% python3 -q
>>> import numpy as np
>>> from numpy import linalg as LA
>>> np.set_printoptions(precision=3, suppress=True, linewidth=100, floatmode="fixed")
>>> def tidy(a):
...     return np.round(a, 3) + 0
... 
>>> other = np.array([[3, 2, 2, 0], [1, 2, 1, 1], [1, 2, 2, 0], [2, 0, 2, 3], [1, 3, 0, 3]])
>>> Z = np.array([[0, 6, 7, 1, 7, 7],
...     [8, 7, 1, 4, 9, 8],
...     [8, 2, 5, 9, 5, 4],
...     [5, 5, 6, 2, 9, 3]])
>>> rng = np.random.default_rng(335)
>>> mat = other @ Z + 0.1 * rng.normal(size=(5, 6))
>>> tidy(mat)
array([[31.920, 35.913, 33.128, 28.999, 49.122, 44.884],
       [28.867, 26.975, 20.094, 20.139, 38.950, 29.922],
       [32.210, 24.012, 19.105, 27.028, 34.946, 31.006],
       [31.140, 31.031, 42.040, 25.900, 50.869, 31.016],
       [38.892, 42.149, 27.927, 19.051, 60.918, 39.993]])
>>> LA.matrix_rank(mat, rtol=0.1)
np.int64(1)
>>> other = mat / np.sqrt((mat ** 2).mean(axis=1, keepdims=True))
>>> LA.matrix_rank(other) == LA.matrix_rank(mat)
np.True_
>>> tidy(other[4])
array([0.965, 1.046, 0.693, 0.473, 1.512, 0.993])
>>> x = np.array([2, 1, 1, 3, 2, 1])
>>> (mat @ x).argmax()
np.int64(4)
>>> tidy(mat @ np.ones(6))
array([223.966, 164.948, 168.308, 211.996, 228.930])
>>> tidy(mat @ (2 * x))
array([726.013, 546.087, 579.041, 691.609, 733.684])
>>> tidy((mat * x).sum(axis=1))
array([363.006, 273.043, 289.520, 345.804, 366.842])
>>> tidy(LA.norm(mat))
np.float64(189.769)
>>> tidy(mat.mean(axis=0))
array([32.606, 32.016, 28.459, 24.224, 46.961, 35.364])
>>> np.unravel_index(np.abs(mat).argmax(), mat.shape)
(np.int64(4), np.int64(4))
>>> tidy(mat.sum(axis=0))
array([163.029, 160.080, 142.294, 121.118, 234.804, 176.822])
>>> mat.shape
(5, 6)
>>> tidy(mat.sum(axis=1))
array([223.966, 164.948, 168.308, 211.996, 228.930])
>>> tidy(np.abs(mat).max())
np.float64(60.918)
>>> other = np.array([[2]])
>>> Z = np.array([[2, 3, 2, 1, 2, 2, 3, 3, 0],
...     [0, 2, 1, 1, 3, 2, 0, 3, 0],
...     [3, 1, 1, 0, 0, 2, 3, 0, 1],
...     [2, 3, 2, 1, 1, 2, 1, 0, 2],
...     [2, 3, 2, 1, 0, 3, 0, 1, 0],
...     [0, 1, 3, 3, 3, 0, 3, 3, 0],
...     [0, 1, 2, 3, 3, 0, 1, 2, 3],
...     [0, 2, 3, 2, 3, 1, 1, 0, 3],
...     [0, 0, 3, 1, 1, 1, 1, 3, 2]])
>>> m1 = np.block([[other, np.zeros((1, 9))], [np.zeros((9, 1)), Z]])
>>> m1
array([[2.000, 0.000, 0.000, 0.000, 0.000, 0.000, 0.000, 0.000, 0.000, 0.000],
       [0.000, 2.000, 3.000, 2.000, 1.000, 2.000, 2.000, 3.000, 3.000, 0.000],
       [0.000, 0.000, 2.000, 1.000, 1.000, 3.000, 2.000, 0.000, 3.000, 0.000],
       [0.000, 3.000, 1.000, 1.000, 0.000, 0.000, 2.000, 3.000, 0.000, 1.000],
       [0.000, 2.000, 3.000, 2.000, 1.000, 1.000, 2.000, 1.000, 0.000, 2.000],
       [0.000, 2.000, 3.000, 2.000, 1.000, 0.000, 3.000, 0.000, 1.000, 0.000],
       [0.000, 0.000, 1.000, 3.000, 3.000, 3.000, 0.000, 3.000, 3.000, 0.000],
       [0.000, 0.000, 1.000, 2.000, 3.000, 3.000, 0.000, 1.000, 2.000, 3.000],
       [0.000, 0.000, 2.000, 3.000, 2.000, 3.000, 1.000, 1.000, 0.000, 3.000],
       [0.000, 0.000, 0.000, 3.000, 1.000, 1.000, 1.000, 1.000, 3.000, 2.000]])
>>> x = np.array([1, 1, -2, 0, 2, 2, 2, -1, -1, 1])
>>> target = m1 @ x
>>> target
array([ 2.000,  0.000,  5.000,  3.000,  5.000,  3.000,  4.000, 10.000, 10.000,  4.000])
>>> tidy(LA.solve(m1, target + m1[:, 3]))
array([ 1.000,  1.000, -2.000,  1.000,  2.000,  2.000,  2.000, -1.000, -1.000,  1.000])
>>> tidy(LA.solve(m1, m1[:, 7]))
array([0.000, 0.000, 0.000, 0.000, 0.000, 0.000, 0.000, 1.000, 0.000, 0.000])
>>> K = np.load("w.npy")
>>> K
array([[ 5,  1,  3,  0, -5, -1,  5,  4, -5,  2],
       [ 1,  5,  1,  3,  0, -5, -1,  5,  4, -5],
       [ 3,  1,  5,  1,  3,  0, -5, -1,  5,  4],
       [ 0,  3,  1,  5,  1,  3,  0, -5, -1,  5],
       [-5,  0,  3,  1,  5,  1,  3,  0, -5, -1],
       [-1, -5,  0,  3,  1,  5,  1,  3,  0, -5],
       [ 5, -1, -5,  0,  3,  1,  5,  1,  3,  0],
       [ 4,  5, -1, -5,  0,  3,  1,  5,  1,  3],
       [-5,  4,  5, -1, -5,  0,  3,  1,  5,  1],
       [ 2, -5,  4,  5, -1, -5,  0,  3,  1,  5]])
>>> K.ravel(order="F")
array([ 5,  1,  3,  0, -5, -1,  5,  4, -5,  2,  1,  5,  1,  3,  0, -5, -1,  5,  4, -5,  3,  1,  5,
        1,  3,  0, -5, -1,  5,  4,  0,  3,  1,  5,  1,  3,  0, -5, -1,  5, -5,  0,  3,  1,  5,  1,
        3,  0, -5, -1, -1, -5,  0,  3,  1,  5,  1,  3,  0, -5,  5, -1, -5,  0,  3,  1,  5,  1,  3,
        0,  4,  5, -1, -5,  0,  3,  1,  5,  1,  3, -5,  4,  5, -1, -5,  0,  3,  1,  5,  1,  2, -5,
        4,  5, -1, -5,  0,  3,  1,  5])
>>> K.reshape(-1, 2)
array([[ 5,  1],
       [ 3,  0],
       [-5, -1],
       [ 5,  4],
       [-5,  2],
       [ 1,  5],
       [ 1,  3],
       [ 0, -5],
       [-1,  5],
       [ 4, -5],
       [ 3,  1],
       [ 5,  1],
       [ 3,  0],
       [-5, -1],
       [ 5,  4],
       [ 0,  3],
       [ 1,  5],
       [ 1,  3],
       [ 0, -5],
       [-1,  5],
       [-5,  0],
       [ 3,  1],
       [ 5,  1],
       [ 3,  0],
       [-5, -1],
       [-1, -5],
       [ 0,  3],
       [ 1,  5],
       [ 1,  3],
       [ 0, -5],
       [ 5, -1],
       [-5,  0],
       [ 3,  1],
       [ 5,  1],
       [ 3,  0],
       [ 4,  5],
       [-1, -5],
       [ 0,  3],
       [ 1,  5],
       [ 1,  3],
       [-5,  4],
       [ 5, -1],
       [-5,  0],
       [ 3,  1],
       [ 5,  1],
       [ 2, -5],
       [ 4,  5],
       [-1, -5],
       [ 0,  3],
       [ 1,  5]])
>>> blk = K.reshape(10, 2, -1)
>>> blk.shape
(10, 2, 5)
>>> blk.transpose(1, 0, 2)
array([[[ 5,  1,  3,  0, -5],
        [ 1,  5,  1,  3,  0],
        [ 3,  1,  5,  1,  3],
        [ 0,  3,  1,  5,  1],
        [-5,  0,  3,  1,  5],
        [-1, -5,  0,  3,  1],
        [ 5, -1, -5,  0,  3],
        [ 4,  5, -1, -5,  0],
        [-5,  4,  5, -1, -5],
        [ 2, -5,  4,  5, -1]],

       [[-1,  5,  4, -5,  2],
        [-5, -1,  5,  4, -5],
        [ 0, -5, -1,  5,  4],
        [ 3,  0, -5, -1,  5],
        [ 1,  3,  0, -5, -1],
        [ 5,  1,  3,  0, -5],
        [ 1,  5,  1,  3,  0],
        [ 3,  1,  5,  1,  3],
        [ 0,  3,  1,  5,  1],
        [-5,  0,  3,  1,  5]]])
>>> blk.sum(axis=1)
array([[ 4,  6,  7, -5, -3],
       [-4,  4,  6,  7, -5],
       [ 3, -4,  4,  6,  7],
       [ 3,  3, -4,  4,  6],
       [-4,  3,  3, -4,  4],
       [ 4, -4,  3,  3, -4],
       [ 6,  4, -4,  3,  3],
       [ 7,  6,  4, -4,  3],
       [-5,  7,  6,  4, -4],
       [-3, -5,  7,  6,  4]])
